$ python3 -q
>>> import numpy as np
>>> np.set_printoptions(precision=3, suppress=True, linewidth=140, legacy="1.25")
>>> rd = lambda a: np.round(a, 3) + 0
>>> B = np.array([[-1, 9], [-6, 1], [5, -2]])
>>> feats = np.kron(np.eye(3, dtype=int), B)
>>> feats
array([[-1,  9,  0,  0,  0,  0],
       [-6,  1,  0,  0,  0,  0],
       [ 5, -2,  0,  0,  0,  0],
       [ 0,  0, -1,  9,  0,  0],
       [ 0,  0, -6,  1,  0,  0],
       [ 0,  0,  5, -2,  0,  0],
       [ 0,  0,  0,  0, -1,  9],
       [ 0,  0,  0,  0, -6,  1],
       [ 0,  0,  0,  0,  5, -2]])
>>> O, R = np.linalg.qr(feats)
>>> rd(abs(R[0, 0])), rd(np.linalg.norm(feats[:, 0]))
(7.874, 7.874)
>>> np.allclose(R.T @ R, feats.T @ feats)
True
>>> rd(O.T @ O)
array([[1., 0., 0., 0., 0., 0.],
       [0., 1., 0., 0., 0., 0.],
       [0., 0., 1., 0., 0., 0.],
       [0., 0., 0., 1., 0., 0.],
       [0., 0., 0., 0., 1., 0.],
       [0., 0., 0., 0., 0., 1.]])
>>> rd(np.abs(np.diag(R)))
array([7.874, 8.713, 7.874, 8.713, 7.874, 8.713])
>>> rd(R)
array([[ 7.874, -3.175,  0.   ,  0.   ,  0.   ,  0.   ],
       [ 0.   ,  8.713,  0.   ,  0.   ,  0.   ,  0.   ],
       [ 0.   ,  0.   , -7.874,  3.175,  0.   ,  0.   ],
       [ 0.   ,  0.   ,  0.   , -8.713,  0.   ,  0.   ],
       [ 0.   ,  0.   ,  0.   ,  0.   , -7.874,  3.175],
       [ 0.   ,  0.   ,  0.   ,  0.   ,  0.   , -8.713]])
>>> X = np.load("m.npy")
>>> X
array([[  0,  -6,  -2,  -6,  -2,  -4,   0,  -6,   0],
       [  0,   9,   3,   9,   3,   6,   0,   9,   0],
       [  0, -15,  -5, -15,  -5, -10,   0, -15,   0],
       [  0, -12,  -4, -12,  -4,  -8,   0, -12,   0]])
>>> [round(float(x), 3) for x in np.linalg.svd(X, compute_uv=False)[:3]]
[42.214, 0.0, 0.0]
>>> np.argsort(-np.linalg.norm(X, axis=0).round(6), kind="stable")[:3]
array([1, 3, 7])
>>> rd(np.linalg.norm(X, 2) / np.linalg.norm(X))
1.0
>>> arr = np.load("test19.npy")
>>> arr
array([[ 0,  2, -3,  4],
       [ 0,  0,  1,  3],
       [ 0,  0,  0, -2],
       [ 0,  0,  0,  0]])
>>> # triangular, det is the product of the diagonal
>>> t = np.radians(72)
>>> R = np.eye(4)
>>> R[2, 2] = R[3, 3] = np.cos(t)
>>> R[2, 3], R[3, 2] = -np.sin(t), np.sin(t)
>>> rd(R)
array([[ 1.   ,  0.   ,  0.   ,  0.   ],
       [ 0.   ,  1.   ,  0.   ,  0.   ],
       [ 0.   ,  0.   ,  0.309, -0.951],
       [ 0.   ,  0.   ,  0.951,  0.309]])
>>> B = arr @ R.T
>>> rd(np.linalg.svd(arr, compute_uv=False)), rd(np.linalg.svd(B, compute_uv=False))
(array([5.963, 2.716, 0.247, 0.   ]), array([5.963, 2.716, 0.247, 0.   ]))
>>> np.allclose(np.linalg.norm(arr, axis=1), np.linalg.norm(B, axis=1))
True
>>> rk = np.linalg.matrix_rank(X)
>>> rk
1
>>> null = np.linalg.svd(X)[2][rk:].T
>>> np.allclose(X @ null, 0)
True
>>> [int(np.linalg.matrix_rank(X[:i])) for i in range(1, len(X) + 1)]
[1, 1, 1, 1]
>>> [int(np.linalg.matrix_rank(np.delete(X, i, axis=0))) for i in range(4)]
[1, 1, 1, 1]
>>> np.linalg.matrix_rank(X.T @ X), np.linalg.matrix_rank(X @ X.T)
(1, 1)
>>> J = np.load("mat.npy")
>>> J
array([[9., 3., 0., 0.],
       [3., 4., 3., 0.],
       [0., 3., 3., 3.],
       [0., 0., 3., 8.]])
>>> B = np.array([[1, 0], [1, 3]])
>>> cent = np.kron(B, J)
>>> rd(np.linalg.norm(cent, 2)), rd(np.linalg.norm(B, 2) * np.linalg.norm(J, 2))
(34.451, 34.451)
>>> np.linalg.matrix_rank(cent)
8
>>> cent
array([[ 9.,  3.,  0.,  0.,  0.,  0.,  0.,  0.],
       [ 3.,  4.,  3.,  0.,  0.,  0.,  0.,  0.],
       [ 0.,  3.,  3.,  3.,  0.,  0.,  0.,  0.],
       [ 0.,  0.,  3.,  8.,  0.,  0.,  0.,  0.],
       [ 9.,  3.,  0.,  0., 27.,  9.,  0.,  0.],
       [ 3.,  4.,  3.,  0.,  9., 12.,  9.,  0.],
       [ 0.,  3.,  3.,  3.,  0.,  9.,  9.,  9.],
       [ 0.,  0.,  3.,  8.,  0.,  0.,  9., 24.]])
>>> cent.shape
(8, 8)
>>> B = np.linalg.inv(J)
>>> rd(np.linalg.slogdet(J)[0])
-1.0
>>> rd(B)
array([[ 0.049,  0.185, -0.296,  0.111],
       [ 0.185, -0.556,  0.889, -0.333],
       [-0.296,  0.889, -0.889,  0.333],
       [ 0.111, -0.333,  0.333,  0.   ]])
>>> f = np.array([-1, -1, -2, 1, 1, 1, 0, -2]) + 0.5
>>> A = np.outer(f, f) / (f @ f)
>>> rd(A)
array([[ 0.021,  0.021,  0.062, -0.062, -0.062, -0.062, -0.021,  0.062],
       [ 0.021,  0.021,  0.062, -0.062, -0.062, -0.062, -0.021,  0.062],
       [ 0.062,  0.062,  0.188, -0.188, -0.188, -0.188, -0.062,  0.188],
       [-0.062, -0.062, -0.188,  0.188,  0.188,  0.188,  0.062, -0.188],
       [-0.062, -0.062, -0.188,  0.188,  0.188,  0.188,  0.062, -0.188],
       [-0.062, -0.062, -0.188,  0.188,  0.188,  0.188,  0.062, -0.188],
       [-0.021, -0.021, -0.062,  0.062,  0.062,  0.062,  0.021, -0.062],
       [ 0.062,  0.062,  0.188, -0.188, -0.188, -0.188, -0.062,  0.188]])
>>> def softmax(z):
...     e = np.exp(z - z.max(axis=-1, keepdims=True))
...     return e / e.sum(axis=-1, keepdims=True)
... 
>>> rd(softmax(10 * A[5]))
array([0.023, 0.023, 0.007, 0.286, 0.286, 0.286, 0.082, 0.007])
>>> rd(softmax(A).sum(axis=1))
array([1., 1., 1., 1., 1., 1., 1., 1.])
>>> att = A @ A.T / np.sqrt(8)
>>> softmax(att).round(6).argmax(axis=1)
array([2, 2, 2, 3, 3, 3, 3, 2])
>>> rd(softmax(att))
array([[0.126, 0.126, 0.128, 0.122, 0.122, 0.122, 0.124, 0.128],
       [0.126, 0.126, 0.128, 0.122, 0.122, 0.122, 0.124, 0.128],
       [0.128, 0.128, 0.134, 0.117, 0.117, 0.117, 0.123, 0.134],
       [0.121, 0.121, 0.116, 0.133, 0.133, 0.133, 0.127, 0.116],
       [0.121, 0.121, 0.116, 0.133, 0.133, 0.133, 0.127, 0.116],
       [0.121, 0.121, 0.116, 0.133, 0.133, 0.133, 0.127, 0.116],
       [0.124, 0.124, 0.122, 0.128, 0.128, 0.128, 0.126, 0.122],
       [0.128, 0.128, 0.134, 0.117, 0.117, 0.117, 0.123, 0.134]])
>>> rd(softmax(att)[5] @ A)
array([-0.008, -0.008, -0.024,  0.024,  0.024,  0.024,  0.008, -0.024])
